% python3 -q
>>> import numpy as np
>>> from numpy import linalg as LA
>>> np.set_printoptions(precision=2, suppress=True, linewidth=200)
>>> rd = lambda a: np.round(a, 2) + 0
>>> mat = np.array([[3.22, 1.33, 0.61, -0.48, 0.71, 0.85],
...     [1.33, 3.63, -0.06, 0.87, 0.17, -0.25],
...     [0.61, -0.06, 2.65, 0.23, -1.39, 1.14],
...     [-0.48, 0.87, 0.23, 3.97, -0.63, -0.94],
...     [0.71, 0.17, -1.39, -0.63, 3.3, -0.64],
...     [0.85, -0.25, 1.14, -0.94, -0.64, 2.23]])
>>> ang = np.radians(30)
>>> R = np.eye(6)
>>> R[4, 4] = R[3, 3] = np.cos(ang)
>>> R[4, 3], R[3, 4] = -np.sin(ang), np.sin(ang)
>>> rd(R)
array([[ 1.  ,  0.  ,  0.  ,  0.  ,  0.  ,  0.  ],
       [ 0.  ,  1.  ,  0.  ,  0.  ,  0.  ,  0.  ],
       [ 0.  ,  0.  ,  1.  ,  0.  ,  0.  ,  0.  ],
       [ 0.  ,  0.  ,  0.  ,  0.87,  0.5 ,  0.  ],
       [ 0.  ,  0.  ,  0.  , -0.5 ,  0.87,  0.  ],
       [ 0.  ,  0.  ,  0.  ,  0.  ,  0.  ,  1.  ]])
>>> other = mat @ R.T
>>> rd(np.abs(other - mat).max(axis=0))
array([0.  , 0.  , 0.  , 1.73, 1.9 , 0.  ])
>>> rd(other)
array([[ 3.22,  1.33,  0.61, -0.06,  0.85,  0.85],
       [ 1.33,  3.63, -0.06,  0.84, -0.29, -0.25],
       [ 0.61, -0.06,  2.65, -0.5 , -1.32,  1.14],
       [-0.48,  0.87,  0.23,  3.12, -2.53, -0.94],
       [ 0.71,  0.17, -1.39,  1.1 ,  3.17, -0.64],
       [ 0.85, -0.25,  1.14, -1.13, -0.08,  2.23]])
>>> rd(LA.det(R)), rd(np.trace(R))
(np.float64(1.0), np.float64(5.73))
>>> u, g = other[4], other[0]
>>> rd(u @ u)
np.float64(14.16)
>>> pr = (u @ g) / (u @ u) * u
>>> rd(LA.norm(u + g) ** 2 + LA.norm(u - g) ** 2)
np.float64(56.26)
>>> rd(g - pr)
array([ 3.03,  1.28,  0.98, -0.35,  0.01,  1.02])
>>> LA.matrix_rank(np.outer(u, g))
np.int64(1)
>>> def softmax(z):
...     e = np.exp(z - z.max(axis=-1, keepdims=True))
...     return e / e.sum(axis=-1, keepdims=True)
... 
>>> rd(softmax(mat).sum(axis=1))
array([1., 1., 1., 1., 1., 1.])
>>> S = mat @ mat.T / np.sqrt(6)
>>> rd(softmax(S + np.triu(np.full(S.shape, -np.inf), 1)))
array([[1.  , 0.  , 0.  , 0.  , 0.  , 0.  ],
       [0.05, 0.95, 0.  , 0.  , 0.  , 0.  ],
       [0.05, 0.01, 0.94, 0.  , 0.  , 0.  ],
       [0.  , 0.01, 0.  , 0.99, 0.  , 0.  ],
       [0.01, 0.01, 0.  , 0.  , 0.98, 0.  ],
       [0.14, 0.01, 0.29, 0.  , 0.  , 0.55]])
>>> K = np.tanh(np.array([[-0.2, -0.6],
...     [-0.7, 0.1],
...     [0.7, -0.2],
...     [1.5, 0.7],
...     [2.1, 0.0],
...     [0.6, 0.0],
...     [0.1, 2.2],
...     [-0.3, -3.5],
...     [0.4, 1.2],
...     [0.3, -0.1],
...     [1.0, -0.5],
...     [-1.4, 2.5],
...     [1.3, -1.2],
...     [-0.6, 0.7],
...     [0.0, 1.5],
...     [1.3, -0.2],
...     [0.9, 1.3],
...     [0.3, -0.4],
...     [-0.9, -0.9],
...     [-0.2, -0.4],
...     [-1.2, 0.8],
...     [1.1, 0.5],
...     [0.6, 0.8],
...     [-1.8, 0.3],
...     [0.4, -0.4],
...     [-1.9, -0.5],
...     [0.2, -0.8],
...     [1.3, 1.5],
...     [-1.7, -0.6],
...     [-1.0, 1.4],
...     [2.2, -0.2]]) @ np.array([[-1.6, -0.8, -0.7], [2.2, 0.4, 0.3]]))
>>> rd(K)
array([[-0.76, -0.08, -0.04],
       [ 0.87,  0.54,  0.48],
       [-0.92, -0.56, -0.5 ],
       [-0.7 , -0.73, -0.69],
       [-1.  , -0.93, -0.9 ],
       [-0.74, -0.45, -0.4 ],
       [ 1.  ,  0.66,  0.53],
       [-1.  , -0.82, -0.69],
       [ 0.96,  0.16,  0.08],
       [-0.6 , -0.27, -0.24],
       [-0.99, -0.76, -0.69],
       [ 1.  ,  0.97,  0.94],
       [-1.  , -0.91, -0.85],
       [ 0.99,  0.64,  0.56],
       [ 1.  ,  0.54,  0.42],
       [-0.99, -0.81, -0.75],
       [ 0.89, -0.2 , -0.24],
       [-0.88, -0.38, -0.32],
       [-0.49,  0.35,  0.35],
       [-0.51,  0.  ,  0.02],
       [ 1.  ,  0.86,  0.79],
       [-0.58, -0.59, -0.55],
       [ 0.66, -0.16, -0.18],
       [ 1.  ,  0.92,  0.87],
       [-0.91, -0.45, -0.38],
       [ 0.96,  0.87,  0.83],
       [-0.97, -0.45, -0.36],
       [ 0.84, -0.41, -0.43],
       [ 0.89,  0.81,  0.77],
       [ 1.  ,  0.88,  0.81],
       [-1.  , -0.95, -0.92]])
>>> G = mat.T @ mat
>>> rd(np.diag(G))
array([13.97, 15.8 , 10.68, 18.08, 14.16,  8.35])
>>> (mat @ mat.T).shape
(6, 6)
>>> rd(np.trace(G)), rd((mat ** 2).sum())
(np.float64(81.04), np.float64(81.04))
>>> ev, evecs = LA.eigvalsh(mat)
Traceback (most recent call last):
  File "<python-input-30>", line 1, in <module>
    ev, evecs = LA.eigvalsh(mat)
    ^^^^^^^^^
ValueError: too many values to unpack (expected 2)
>>> ev, evecs = LA.eigh(mat)
>>> (ev > 1e-8).sum(), (ev < -1e-8).sum()
(np.int64(6), np.int64(0))
>>> rd(LA.svd(mat, compute_uv=False))
array([5.01, 5.  , 5.  , 2.  , 1.  , 0.99])
>>> rd(evecs.T @ evecs)
array([[1., 0., 0., 0., 0., 0.],
       [0., 1., 0., 0., 0., 0.],
       [0., 0., 1., 0., 0., 0.],
       [0., 0., 0., 1., 0., 0.],
       [0., 0., 0., 0., 1., 0.],
       [0., 0., 0., 0., 0., 1.]])
>>> rd(evecs.T @ mat @ evecs)
array([[0.99, 0.  , 0.  , 0.  , 0.  , 0.  ],
       [0.  , 1.  , 0.  , 0.  , 0.  , 0.  ],
       [0.  , 0.  , 2.  , 0.  , 0.  , 0.  ],
       [0.  , 0.  , 0.  , 5.  , 0.  , 0.  ],
       [0.  , 0.  , 0.  , 0.  , 5.  , 0.  ],
       [0.  , 0.  , 0.  , 0.  , 0.  , 5.01]])
>>> rd(LA.eigvalsh(mat @ mat))
array([ 0.99,  1.01,  3.99, 24.97, 25.  , 25.08])
>>> rd(ev.sum()), np.trace(mat)
(np.float64(19.0), np.float64(19.0))
>>> rd(evecs @ np.diag(ev) @ evecs.T)
array([[ 3.22,  1.33,  0.61, -0.48,  0.71,  0.85],
       [ 1.33,  3.63, -0.06,  0.87,  0.17, -0.25],
       [ 0.61, -0.06,  2.65,  0.23, -1.39,  1.14],
       [-0.48,  0.87,  0.23,  3.97, -0.63, -0.94],
       [ 0.71,  0.17, -1.39, -0.63,  3.3 , -0.64],
       [ 0.85, -0.25,  1.14, -0.94, -0.64,  2.23]])
